$ ipython --no-banner

In [1]: import numpy as np

In [2]: np.set_printoptions(precision=2, suppress=True, linewidth=120, floatmode="fixed")

In [3]: J = np.diag(np.array([2, 2, 0, -1]))

In [4]: J
Out[4]: 
array([[ 2,  0,  0,  0],
       [ 0,  2,  0,  0],
       [ 0,  0,  0,  0],
       [ 0,  0,  0, -1]])

In [5]: J @ np.linalg.pinv(J) @ J
Out[5]: 
array([[ 2.00,  0.00,  0.00,  0.00],
       [ 0.00,  2.00,  0.00,  0.00],
       [ 0.00,  0.00,  0.00,  0.00],
       [ 0.00,  0.00,  0.00, -1.00]])

In [6]: round(np.trace(np.linalg.pinv(J) @ J), 2)
Out[6]: np.float64(3.0)

In [7]: np.unique(J.round(6), axis=0).shape
Out[7]: (4, 4)

In [8]: np.linalg.lstsq(J[:-1].T, J[-1])[2]
Out[8]: np.int32(2)

In [9]: np.sort(np.linalg.eigvals(J).real)
Out[9]: array([-1.00,  0.00,  2.00,  2.00])

In [10]: (np.linalg.matrix_power((J != 0) + (J.T != 0) + np.eye(4), 4) > 0).astype(int)
Out[10]: 
array([[1, 0, 0, 0],
       [0, 1, 0, 0],
       [0, 0, 1, 0],
       [0, 0, 0, 1]])

In [11]: (J != 0).astype(int)
Out[11]: 
array([[1, 0, 0, 0],
       [0, 1, 0, 0],
       [0, 0, 0, 0],
       [0, 0, 0, 1]])

In [12]: np.round(np.linalg.eigvalsh(J).min(), 2)
Out[12]: np.float64(-1.0)

In [13]: m1 = np.load("arr.npy")

In [14]: m1
Out[14]: 
array([[ 1.30, -0.40, -2.50],
       [-1.40,  0.10, -6.50],
       [ 1.70, -1.10,  8.50]])

In [15]: W = np.array([[0, 2], [1, 4], [1, 5]])

In [16]: coef = np.array([2, 3])

In [17]: hid = np.maximum(m1 @ W + coef, 0)

In [18]: (hid > 0).astype(int)
Out[18]: 
array([[0, 0],
       [0, 0],
       [1, 1]])

In [19]: hid
Out[19]: 
array([[ 0.00,  0.00],
       [ 0.00,  0.00],
       [ 9.40, 44.50]])

In [20]: cent = np.array([[0, 1, 0], [2, 0, 1]])

In [21]: hid @ cent
Out[21]: 
array([[ 0.00,  0.00,  0.00],
       [ 0.00,  0.00,  0.00],
       [89.00,  9.40, 44.50]])
